% python3 -q
>>> import numpy as np
>>> from numpy import linalg as LA
>>> np.set_printoptions(suppress=True, linewidth=100)
>>> arr = np.load("arr.npy")
>>> arr
array([[ 1.3 ,  2.2 ,  2.47,  2.17],
       [ 1.11,  1.71,  3.67,  2.28],
       [ 1.32,  1.74,  2.86,  1.94],
       [ 1.27,  1.97,  3.15,  1.82],
       [ 1.03,  1.26,  3.45,  2.15],
       [ 0.82,  2.08,  3.38,  1.65],
       [ 1.23,  1.74,  2.8 ,  2.89],
       [ 1.01,  1.57,  3.48,  1.83],
       [ 0.95,  1.18,  0.09,  1.02],
       [ 0.85,  1.08, -0.01,  1.09],
       [ 0.83,  1.23,  0.17,  1.61],
       [ 0.56,  0.43, -0.18,  0.88],
       [ 0.93,  0.83,  0.27,  1.01],
       [ 0.93,  1.01, -0.03,  0.8 ],
       [ 1.63,  0.7 ,  0.13,  1.47],
       [ 1.38,  0.53, -0.81,  1.29]])
>>> vec = np.array([-2, 1, 1, 0])
>>> rhs = arr @ vec
>>> np.round(LA.lstsq(arr, rhs)[0], 2) + 0
array([-2.,  1.,  1.,  0.])
>>> rng = np.random.default_rng(34979)
>>> rhs = rhs + 0.1 * rng.normal(size=16)
>>> rhs.round(2)
array([ 2.26,  3.02,  1.99,  2.67,  2.55,  3.82,  2.14,  2.94, -0.59, -0.77, -0.1 , -0.72, -0.84,
       -1.06, -2.53, -3.07])
>>> c, *_ = LA.lstsq(arr, rhs)
>>> np.round(arr.T @ (rhs - arr @ c), 2) + 0
array([0., 0., 0., 0.])
>>> c.round()
array([-2.,  1.,  1.,  0.])
>>> lab = rng.integers(0, 3, 3)
>>> feats = np.array([[-3, 3, -1], [-2, -1, -3], [1, -1, 0]]) * (lab[:, None] == lab)
>>> feats
array([[-3,  3,  0],
       [-2, -1,  0],
       [ 0,  0,  0]])
>>> np.unique(feats.round(6), axis=0).shape
(3, 3)
>>> LA.lstsq(feats[:-1].T, feats[-1])[2]
np.int32(2)
>>> round(LA.det(feats[::-1]), 2)
np.float64(0.0)
>>> np.einsum("ij,ji->", feats, feats)
np.int64(-2)
>>> round(float(LA.det(2 * feats)), 2), round(LA.det(feats), 2)
(0.0, np.float64(0.0))
>>> np.einsum("ii->", feats)
np.int64(-4)
>>> np.round(np.poly(feats), 2)
array([1., 4., 9., 0.])
>>> np.round(LA.eigvals(feats), 2)
array([-2.+2.24j, -2.-2.24j,  0.+0.j  ])
>>> W0 = np.load("a.npy")
>>> W0
array([[0, 0, 1],
       [0, 0, 3],
       [0, 1, 0],
       [0, 6, 5],
       [0, 0, 0],
       [0, 0, 0],
       [0, 0, 0],
       [0, 0, 0],
       [0, 6, 5],
       [0, 0, 0],
       [0, 0, 0],
       [0, 0, 5],
       [0, 0, 0],
       [0, 0, 0],
       [0, 0, 0],
       [0, 0, 0],
       [0, 0, 0],
       [0, 2, 1],
       [0, 0, 3],
       [0, 0, 0],
       [0, 0, 0],
       [0, 0, 5],
       [0, 0, 0],
       [0, 3, 3],
       [0, 0, 0],
       [0, 0, 1],
       [0, 2, 1],
       [0, 0, 0]])
>>> np.round(LA.norm(W0, axis=0), 2)
array([ 0.  ,  9.49, 11.45])
>>> round(LA.norm(W0, 2), 2)
np.float64(13.65)
>>> np.round(LA.norm(W0) ** 2 / LA.norm(W0, 2) ** 2, 2)
np.float64(1.19)
>>> U, s, Vh = LA.svd(W0)
>>> evecs = Vh[:(s > 1e-8).sum()]
>>> vec = W0[20] + 5 * W0[10] + rng.integers(2) * np.eye(3)[0]
>>> vec
array([0., 0., 0.])
>>> np.round(np.diag(evecs.T @ evecs), 2)
array([0., 1., 1.])
>>> LA.matrix_rank(np.vstack([W0, vec]))
np.int64(2)
>>> round(float(LA.norm(vec - evecs.T @ evecs @ vec)), 2)
0.0
>>> r = LA.matrix_rank(W0)
>>> r
np.int64(2)
>>> ns = LA.svd(W0)[2][r:].T
>>> np.allclose(W0 @ ns, 0)
True
>>> [int(LA.matrix_rank(W0[:i])) for i in range(1, len(W0) + 1)]
[1, 1, 2, 2, 2, 2, 2, 2, 2, 2, 2, 2, 2, 2, 2, 2, 2, 2, 2, 2, 2, 2, 2, 2, 2, 2, 2, 2]
>>> [int(LA.matrix_rank(np.delete(W0, i, axis=0))) for i in range(28)]
[2, 2, 2, 2, 2, 2, 2, 2, 2, 2, 2, 2, 2, 2, 2, 2, 2, 2, 2, 2, 2, 2, 2, 2, 2, 2, 2, 2]
>>> ns.shape
(3, 1)
>>> LA.matrix_rank(W0.T @ W0), LA.matrix_rank(W0 @ W0.T)
(np.int64(2), np.int64(2))
>>> np.argsort(-LA.norm(W0, axis=0).round(6), kind="stable")[:3]
array([2, 1, 0])
>>> [round(float(x), 2) for x in LA.svd(W0, compute_uv=False)[:3]]
[13.65, 5.89, 0.0]
>>> U, s, Vh = LA.svd(W0)
>>> s.round(2)
array([13.65,  5.89,  0.  ])
>>> other = U[:, :2] @ np.diag(s[:2]) @ Vh[:2]
>>> other.round(2) + 0
array([[0., 0., 1.],
       [0., 0., 3.],
       [0., 1., 0.],
       [0., 6., 5.],
       [0., 0., 0.],
       [0., 0., 0.],
       [0., 0., 0.],
       [0., 0., 0.],
       [0., 6., 5.],
       [0., 0., 0.],
       [0., 0., 0.],
       [0., 0., 5.],
       [0., 0., 0.],
       [0., 0., 0.],
       [0., 0., 0.],
       [0., 0., 0.],
       [0., 0., 0.],
       [0., 2., 1.],
       [0., 0., 3.],
       [0., 0., 0.],
       [0., 0., 0.],
       [0., 0., 5.],
       [0., 0., 0.],
       [0., 3., 3.],
       [0., 0., 0.],
       [0., 0., 1.],
       [0., 2., 1.],
       [0., 0., 0.]])
>>> LA.matrix_rank(other)
np.int64(2)
>>> round(float(LA.norm(W0 - other) / LA.norm(W0)), 2)
0.0
>>> round(float(LA.norm(W0 - other, 2)), 2), s[2]
(0.0, np.float64(0.0))
>>> mat = np.loadtxt("layer4.csv", delimiter=",")
>>> mat
array([[-4., -3., -4.],
       [-4., -4., -3.],
       [-3., -4., -4.]])
>>> lab = rng.permutation(3)
>>> lab
array([2, 0, 1])
>>> other = mat[lab][:, lab]
>>> np.trace(other)
np.float64(-12.0)
>>> round(float(LA.det(other)), 2), np.round(LA.det(mat[lab]), 2)
(-11.0, np.float64(-11.0))
>>> other
array([[-4., -3., -4.],
       [-4., -4., -3.],
       [-3., -4., -4.]])
>>> np.allclose(other, mat)
True
>>> np.einsum("ii->", mat)
np.float64(-12.0)
>>> np.kron(np.eye(2, dtype=int), mat)
array([[-4., -3., -4., -0., -0., -0.],
       [-4., -4., -3., -0., -0., -0.],
       [-3., -4., -4., -0., -0., -0.],
       [-0., -0., -0., -4., -3., -4.],
       [-0., -0., -0., -4., -4., -3.],
       [-0., -0., -0., -3., -4., -4.]])
>>> round(LA.det(mat.T), 2)
np.float64(-11.0)
>>> LA.matrix_rank(mat, rtol=0.1)
np.int64(1)
>>> np.argsort(-LA.norm(mat, axis=0).round(6), kind="stable")[:3]
array([0, 1, 2])
>>> [round(float(x), 2) for x in LA.svd(mat, compute_uv=False)[:3]]
[11.0, 1.0, 1.0]
>>> C2 = mat.T @ mat
>>> np.allclose(C2, C2.T)
True
>>> np.round(LA.eigvalsh(C2)[::-1], 2)
array([121.,   1.,   1.])
>>> np.round(LA.svd(mat, compute_uv=False) ** 2, 2)
array([121.,   1.,   1.])
>>> C2
array([[41., 40., 40.],
       [40., 41., 40.],
       [40., 40., 41.]])
>>> LA.matrix_rank(C2)
np.int64(3)
>>> np.diag(C2)
array([41., 41., 41.])
>>> ang = np.deg2rad(180)
>>> data = np.eye(5)
>>> data[np.ix_([2, 3], [2, 3])] = [[np.cos(ang), -np.sin(ang)], [np.sin(ang), np.cos(ang)]]
>>> data.round(2) + 0
array([[ 1.,  0.,  0.,  0.,  0.],
       [ 0.,  1.,  0.,  0.,  0.],
       [ 0.,  0., -1.,  0.,  0.],
       [ 0.,  0.,  0., -1.,  0.],
       [ 0.,  0.,  0.,  0.,  1.]])
>>> mat @ np.ones(3)
array([-11., -11., -11.])
>>> (mat @ mat)[0]
array([40., 40., 41.])
>>> np.round(np.fft.fft(mat[0]), 2)
array([-11. +0.j  ,  -0.5-0.87j,  -0.5+0.87j])
>>> m1 = np.load("test13.npy")
>>> m1
array([[  6,  -6, -10],
       [ -4,   0,   2],
       [ -2,   6,   8],
       [  5,  15,  15],
       [  1,  -3,  -4]])
>>> # rank 2
>>> U, s, Vh = LA.svd(m1)
>>> np.argmax(s[:-1] / (s[1:] + 1e-6)) + 1
np.int64(2)
>>> s.round(2) + 0
array([26.58,  9.52,  0.  ])
>>> other = U[:, :2] @ np.diag(s[:2]) @ Vh[:2]
>>> round(float(LA.norm(m1 - other) / LA.norm(m1)), 2)
0.0
>>> other.round(2) + 0
array([[  6.,  -6., -10.],
       [ -4.,   0.,   2.],
       [ -2.,   6.,   8.],
       [  5.,  15.,  15.],
       [  1.,  -3.,  -4.]])
>>> np.round(np.abs(m1 - other).max(), 2)
np.float64(0.0)
>>> U, s, Vh = LA.svd(m1)
>>> evecs = Vh[:(s > 1e-8).sum()]
>>> vec = m1[0] + 3 * m1[3] + rng.integers(2) * np.eye(3)[1]
>>> vec
array([21., 40., 35.])
>>> LA.matrix_rank(np.vstack([m1, vec]))
np.int64(3)
>>> round(LA.norm(vec - evecs.T @ evecs @ vec), 2)
np.float64(0.72)
>>> round(np.trace(LA.pinv(m1) @ m1), 2)
np.float64(2.0)
>>> LA.lstsq(m1[:-1].T, m1[-1])[2]
np.int32(2)
>>> np.round(m1 @ LA.pinv(m1) @ m1, 2) + 0
array([[  6.,  -6., -10.],
       [ -4.,   0.,   2.],
       [ -2.,   6.,   8.],
       [  5.,  15.,  15.],
       [  1.,  -3.,  -4.]])
>>> [round(float(x), 2) for x in LA.svd(m1, compute_uv=False)[:3]]
[26.58, 9.52, 0.0]
>>> LA.matrix_rank(m1, rtol=0.1)
np.int64(2)
>>> E = np.load("run5.npy")
>>> E
array([[ 0.7 ,  1.16,  0.93,  0.86, -0.06],
       [-1.6 , -2.85, -2.78, -2.24, -0.1 ],
       [-0.75, -1.45, -1.49, -1.45, -0.06],
       [ 0.28,  0.38,  0.42,  0.21,  0.13],
       [ 0.73,  1.36,  1.26,  1.12,  0.02],
       [ 1.25,  1.65,  2.02,  1.5 ,  0.16],
       [-1.18, -1.86, -1.72, -1.53, -0.04],
       [ 3.97,  6.79,  6.51,  5.22,  0.12],
       [-4.03, -7.33, -7.26, -5.97, -0.02],
       [-4.55, -7.67, -7.65, -6.1 ,  0.15],
       [ 2.87,  4.74,  4.76,  3.86, -0.17],
       [-1.94, -3.27, -3.19, -2.52,  0.05],
       [ 0.98,  1.51,  1.67,  1.26, -0.2 ],
       [-2.68, -4.42, -4.37, -3.44, -0.02],
       [ 2.16,  4.08,  3.91,  3.35,  0.13],
       [-4.22, -7.14, -7.12, -5.67,  0.  ],
       [-0.72, -1.29, -1.19, -0.93, -0.23],
       [ 0.13,  0.48,  0.33,  0.34,  0.21],
       [-3.06, -5.3 , -5.22, -4.27, -0.05],
       [ 6.89, 11.3 , 11.25,  9.17,  0.02],
       [-3.16, -5.18, -5.09, -4.25, -0.14],
       [-4.9 , -8.3 , -8.44, -6.56,  0.1 ],
       [-5.82, -9.77, -9.82, -7.65,  0.07],
       [-0.86, -1.32, -1.24, -1.18,  0.18],
       [ 7.47, 12.31, 12.49, 10.11, -0.04],
       [-4.16, -6.81, -6.63, -5.3 , -0.09]])
>>> vec = np.array([2, -1, -1, 1, 1])
>>> rhs = E @ vec
>>> np.round(LA.solve(E.T @ E, E.T @ rhs), 2)
array([ 2., -1., -1.,  1.,  1.])
>>> np.round(LA.pinv(E) @ E, 2) + 0
array([[1., 0., 0., 0., 0.],
       [0., 1., 0., 0., 0.],
       [0., 0., 1., 0., 0.],
       [0., 0., 0., 1., 0.],
       [0., 0., 0., 0., 1.]])
>>> rhs.round(2) + 0
array([ 0.11,  0.09, -0.07,  0.1 , -0.02,  0.49, -0.35, -0.02,  0.54,  0.27, -0.07,  0.11, -0.16,
       -0.03, -0.19,  0.15, -0.12,  0.  ,  0.08,  0.42, -0.44,  0.48,  0.37, -0.16,  0.21, -0.27])
>>> rhs = rhs + 0.1 * rng.normal(size=26)
>>> rhs.round(2)
array([ 0.14,  0.1 , -0.05,  0.1 ,  0.16,  0.61, -0.26, -0.04,  0.42,  0.36, -0.05,  0.03, -0.2 ,
       -0.21, -0.31,  0.09, -0.01, -0.02,  0.01,  0.41, -0.45,  0.48,  0.55, -0.2 ,  0.26, -0.35])
>>> c, *_ = LA.lstsq(E, rhs)
>>> [round(float(LA.norm(LA.solve(E.T @ E + lam * np.eye(5), E.T @ rhs))), 2) for lam in (0, 1, 10, 100)]
[2.99, 0.54, 0.06, 0.01]
>>> c.round(2)
array([ 2.08, -1.11, -1.03,  1.12,  1.01])
>>> np.round(E.T @ (rhs - E @ c), 2) + 0
array([0., 0., 0., 0., 0.])
